$ python -q
>>> import numpy as np
>>> np.set_printoptions(precision=3, suppress=True, linewidth=160)
>>> F = np.load("out7.npy")
>>> print(F)
[[ 3  3  1  1 -1]
 [ 3  2 -4  1 -2]
 [ 3 -1 -3  1  3]
 [ 0  0  0  0  0]
 [ 0  0  0  0  0]
 [ 4  2 -6  4  0]
 [ 2 -1 -1 -2  1]
 [ 6  2 -2  2  2]
 [ 6  2 -2  2  2]
 [ 3  3  1  1 -1]
 [ 0  0  0  0  0]
 [ 4  6 -2  4 -4]
 [ 4  5 -9  2  1]
 [ 0  0  0  0  0]
 [ 1  3 -3  3 -3]
 [ 3  3  1  1 -1]]
>>> Uu, sigma, Vt = np.linalg.svd(F, full_matrices=False)
>>> print(np.abs(Uu[:, 0]).round(6).argmax())
12
>>> print(np.cumsum(sigma ** 2) / np.sum(sigma ** 2))
[0.708 0.865 0.968 0.989 1.   ]
>>> print(np.round(Vt @ Vt.T, 3) + 0)
[[1. 0. 0. 0. 0.]
 [0. 1. 0. 0. 0.]
 [0. 0. 1. 0. 0.]
 [0. 0. 0. 1. 0.]
 [0. 0. 0. 0. 1.]]
>>> print(sigma / sigma[0])
[1.    0.471 0.382 0.169 0.127]
>>> print((sigma > 1e-8).sum())
5
>>> arr = np.load("sample16.npy")
>>> print(arr)
[[ 3.539 -1.543 -6.208 -5.999  3.25 ]
 [ 3.475  4.583  6.343  4.612 -2.327]
 [-3.445 -4.575 -6.352 -4.626  2.335]
 [ 8.698  2.95  -1.507 -3.134  1.887]
 [-8.499 -2.611  2.028  3.531 -2.09 ]
 [ 8.694  4.569  1.799 -0.342  0.42 ]
 [ 7.394  1.305 -3.734 -4.736  2.692]
 [-3.761  1.41   6.129  5.98  -3.246]
 [-6.019 -0.123  4.956  5.472 -3.041]
 [-5.     0.615  5.579  5.781 -3.175]
 [ 8.959  3.973  0.354 -1.618  1.098]
 [ 8.783  4.463  1.505 -0.609  0.563]
 [-8.834 -3.252  1.01   2.743 -1.685]
 [ 4.916  4.92   5.782  3.83  -1.876]
 [-1.831  2.482  6.646  6.004 -3.205]
 [ 8.25   4.872  2.8    0.599 -0.086]
 [-8.934 -4.128 -0.69   1.329 -0.945]
 [-8.048 -4.949 -3.133 -0.923  0.262]
 [ 5.004  4.936  5.739  3.775 -1.845]
 [ 7.585  5.059  3.756  1.548 -0.604]
 [-8.292 -2.314  2.454  3.847 -2.25 ]
 [ 1.63   3.992  6.733  5.336 -2.758]
 [ 5.204  4.971  5.637  3.646 -1.772]
 [-8.717 -4.545 -1.73   0.404 -0.453]
 [-6.519 -0.522  4.574  5.258 -2.942]]
>>> # looks like rank 2
>>> print(arr @ np.linalg.pinv(arr) @ arr)
[[ 3.539 -1.543 -6.208 -5.999  3.25 ]
 [ 3.475  4.583  6.343  4.612 -2.327]
 [-3.445 -4.575 -6.352 -4.626  2.335]
 [ 8.698  2.95  -1.507 -3.134  1.887]
 [-8.499 -2.611  2.028  3.531 -2.09 ]
 [ 8.694  4.569  1.799 -0.342  0.42 ]
 [ 7.394  1.305 -3.734 -4.736  2.692]
 [-3.761  1.41   6.129  5.98  -3.246]
 [-6.019 -0.123  4.956  5.472 -3.041]
 [-5.     0.615  5.579  5.781 -3.175]
 [ 8.959  3.973  0.354 -1.618  1.098]
 [ 8.783  4.463  1.505 -0.609  0.563]
 [-8.834 -3.252  1.01   2.743 -1.685]
 [ 4.916  4.92   5.782  3.83  -1.876]
 [-1.831  2.482  6.646  6.004 -3.205]
 [ 8.25   4.872  2.8    0.599 -0.086]
 [-8.934 -4.128 -0.69   1.329 -0.945]
 [-8.048 -4.949 -3.133 -0.923  0.262]
 [ 5.004  4.936  5.739  3.775 -1.845]
 [ 7.585  5.059  3.756  1.548 -0.604]
 [-8.292 -2.314  2.454  3.847 -2.25 ]
 [ 1.63   3.992  6.733  5.336 -2.758]
 [ 5.204  4.971  5.637  3.646 -1.772]
 [-8.717 -4.545 -1.73   0.404 -0.453]
 [-6.519 -0.522  4.574  5.258 -2.942]]
>>> print(np.abs(np.diag(np.linalg.qr(arr)[1])) > 1e-9)
[ True  True False False False]
>>> print(np.linalg.lstsq(arr[:-1].T, arr[-1])[2])
2
>>> print(np.round(np.trace(np.linalg.pinv(arr) @ arr), 3))
2.0
>>> print(np.allclose(arr[:-1].T @ np.linalg.lstsq(arr[:-1].T, arr[-1])[0], arr[-1]))
True
>>> print(round(np.linalg.norm(arr, 2) / np.linalg.norm(arr), 3))
0.762
>>> print([round(float(x), 3) for x in np.linalg.svd(arr, compute_uv=False)[:3]])
[38.12, 32.355, 0.0]
>>> mat = np.load("case12.npy")
>>> print(mat)
[[ 1 -1]
 [ 1  0]]
>>> other = mat[0, 0] * mat[1:] - np.outer(mat[1:, 0], mat[0])
>>> print(other)
[[0 1]]
>>> print(np.flatnonzero(~other.round(6).any(axis=1)))
[]
>>> print(mat[:, 0] / mat[0, 0])
[1. 1.]
>>> print(np.linalg.matrix_rank(other), np.linalg.matrix_rank(mat))
1 2
>>> vec = np.array([-2, -2])
>>> print(np.linalg.norm(mat @ vec) <= np.linalg.norm(mat, 2) * np.linalg.norm(vec) + 1e-9)
True
>>> print((mat @ vec).argmax())
0
>>> print(mat * vec)
[[-2  2]
 [-2  0]]
>>> print(mat @ np.eye(2)[1])
[-1.  0.]
>>> print((mat * vec).sum(axis=1))
[ 0 -2]
>>> print(np.sign((mat @ vec).round(6)))
[ 0 -1]
>>> m1 = np.loadtxt("block3.csv", delimiter=",")
>>> print(m1)
[[ 2.  3.  0.  3.]
 [ 3.  5.  2.  4.]
 [ 0.  2.  8. -2.]
 [ 3.  4. -2.  5.]]
>>> # rows and columns are dependent
>>> rng = np.random.default_rng(764548)
>>> other = m1 + rng.integers(-2, 3, (4, 2)) @ rng.integers(-2, 3, (2, 4))
>>> print(other)
[[ 2.  3.  2.  3.]
 [ 2.  5.  0.  3.]
 [ 2.  2.  9.  0.]
 [ 3.  4. -1.  5.]]
>>> print(np.abs(other - m1).sum(axis=1))
[2. 4. 5. 1.]
>>> print(np.round(np.linalg.svd(other - m1, compute_uv=False), 3) + 0)
[3.957 2.084 0.    0.   ]
>>> print(np.linalg.matrix_rank(other - m1, tol=1e-8))
2
>>> other = np.array([[-2], [2], [0], [1], [-1], [-2]])
>>> C = np.array([[-1, 2, -3, 0, 0]])
>>> W0 = other @ C
>>> print(W0)
[[ 2 -4  6  0  0]
 [-2  4 -6  0  0]
 [ 0  0  0  0  0]
 [-1  2 -3  0  0]
 [ 1 -2  3  0  0]
 [ 2 -4  6  0  0]]
>>> # columns 3 and 4 are equal
>>> r = np.linalg.matrix_rank(W0)
>>> print(r)
1
>>> N = np.linalg.svd(W0)[2][r:].T
>>> print([int(np.linalg.matrix_rank(np.delete(W0, i, axis=0))) for i in range(6)])
[1, 1, 1, 1, 1, 1]
>>> print(np.round(W0 @ N, 3) + 0)
[[0. 0. 0. 0.]
 [0. 0. 0. 0.]
 [0. 0. 0. 0.]
 [0. 0. 0. 0.]
 [0. 0. 0. 0.]
 [0. 0. 0. 0.]]
>>> print(np.allclose(W0 @ N, 0))
True
>>> print(np.linalg.matrix_rank(W0.T @ W0), np.linalg.matrix_rank(W0 @ W0.T))
1 1
>>> print([int(np.linalg.matrix_rank(W0[:, :j + 1])) for j in range(5)])
[1, 1, 1, 1, 1]
>>> print(np.linalg.lstsq(W0[:-1].T, W0[-1])[2])
1
>>> print(W0 @ np.linalg.pinv(W0) @ W0)
[[ 2. -4.  6.  0.  0.]
 [-2.  4. -6.  0.  0.]
 [ 0.  0.  0.  0.  0.]
 [-1.  2. -3.  0.  0.]
 [ 1. -2.  3.  0.  0.]
 [ 2. -4.  6.  0.  0.]]
>>> print(np.allclose(W0[:-1].T @ np.linalg.lstsq(W0[:-1].T, W0[-1])[0], W0[-1]))
True
>>> print(np.round(np.trace(np.linalg.pinv(W0) @ W0), 3))
1.0
>>> print(np.abs(np.diag(np.linalg.qr(W0)[1])) > 1e-9)
[ True False False False False]
>>> print(np.unique(W0.round(6), axis=0).shape)
(5, 5)
>>> Uu, sigma, Vt = np.linalg.svd(W0)
>>> print(np.argmax(sigma[:-1] / (sigma[1:] + 1e-6)) + 1)
1
>>> other = Uu[:, :1] @ np.diag(sigma[:1]) @ Vt[:1]
>>> print(round(np.abs(W0 - other).max(), 3))
0.0
>>> print(np.round(np.linalg.norm(W0 - other) / np.linalg.norm(W0), 3))
0.0
>>> T = np.stack([W0, 5 * W0, W0[::-1]])
>>> print(np.einsum("bij,cij->bc", T, T))
[[ 196  980   56]
 [ 980 4900  280]
 [  56  280  196]]
>>> print(T.sum(axis=0))
[[ 14 -28  42   0   0]
 [-11  22 -33   0   0]
 [ -1   2  -3   0   0]
 [ -6  12 -18   0   0]
 [  4  -8  12   0   0]
 [ 14 -28  42   0   0]]
>>> print(np.linalg.matrix_rank(T.reshape(3, -1)))
2
>>> print(np.linalg.norm(T, axis=(1, 2)))
[14. 70. 14.]
>>> print(T.shape)
(3, 6, 5)
>>> M = np.load("mat.npy")
>>> print(M)
[[ 5. -1. -1.  1.]
 [ 2.  2. -2.  2.]
 [ 0.  2.  4. -2.]
 [ 2.  0. -2.  4.]]
>>> other = M[0, 0] * M[1:] - np.outer(M[1:, 0], M[0])
>>> print(other)
[[  0.  12.  -8.   8.]
 [  0.  10.  20. -10.]
 [  0.   2.  -8.  18.]]
>>> print(M[:, 0] / M[0, 0])
[1.  0.4 0.  0.4]
>>> labels = rng.permutation(4)
>>> print(labels)
[0 3 1 2]
>>> other = M[labels][:, labels]
>>> print(round(np.linalg.det(other), 3), np.round(np.linalg.det(M[labels]), 3))
160.0 160.0
>>> print(np.allclose(other, M))
False
>>> print(np.diag(other))
[5. 4. 2. 4.]
>>> print(np.sort(np.abs(np.linalg.eigvals(other))))
[2. 4. 4. 5.]
>>> f = np.array([-1, 0, -2])
>>> print(np.array([np.convolve(row, f, "same") for row in M]))
[[ 1. -9.  1.  2.]
 [-2. -2. -6.  4.]
 [-2. -4. -2. -8.]
 [ 0. -2. -4.  4.]]
>>> print(np.correlate(M[0], M[3], "full"))
[ 20. -14.  -2.  16.  -4.  -2.   2.]
>>> f = np.array([8, -2, -7, 4, -1, -3])
>>> E = 5 * np.eye(6) + np.outer(f, f)
>>> print(E)
[[ 69. -16. -56.  32.  -8. -24.]
 [-16.   9.  14.  -8.   2.   6.]
 [-56.  14.  54. -28.   7.  21.]
 [ 32.  -8. -28.  21.  -4. -12.]
 [ -8.   2.   7.  -4.   6.   3.]
 [-24.   6.  21. -12.   3.  14.]]
>>> labels = rng.permutation(6)
>>> print(labels)
[2 5 3 0 1 4]
>>> other = E[labels][:, labels]
>>> print(np.round(np.linalg.det(other), 3), round(np.linalg.det(E[labels]), 3))
462500.0 462500.0
>>> print(np.diag(other))
[54. 14. 21. 69.  9.  6.]
>>> print(np.trace(other))
173.0
>>> print(np.allclose(other, E))
False
>>> print(other)
[[ 54.  21. -28. -56.  14.   7.]
 [ 21.  14. -12. -24.   6.   3.]
 [-28. -12.  21.  32.  -8.  -4.]
 [-56. -24.  32.  69. -16.  -8.]
 [ 14.   6.  -8. -16.   9.   2.]
 [  7.   3.  -4.  -8.   2.   6.]]
>>> print(np.sort(np.abs(np.linalg.eigvals(other))))
[  5.   5.   5.   5.   5. 148.]
>>> feats = np.triu(rng.random((5, 5)) < 0.5, 1).astype(int)
>>> feats = feats + feats.T
>>> print(feats)
[[0 1 0 1 1]
 [1 0 0 1 1]
 [0 0 0 1 1]
 [1 1 1 0 1]
 [1 1 1 1 0]]
>>> # equal to its transpose
>>> labels = rng.permutation(5)
>>> print(labels)
[1 2 0 4 3]
>>> other = feats[labels][:, labels]
>>> print(np.round(np.linalg.det(other), 3), round(np.linalg.det(feats[labels]), 3))
-2.0 2.0
>>> print(other)
[[0 0 1 1 1]
 [0 0 0 1 1]
 [1 0 0 1 1]
 [1 1 1 0 1]
 [1 1 1 1 0]]
>>> print(np.sort(np.abs(np.linalg.eigvals(other))))
[0.358 1.    1.    1.681 3.323]
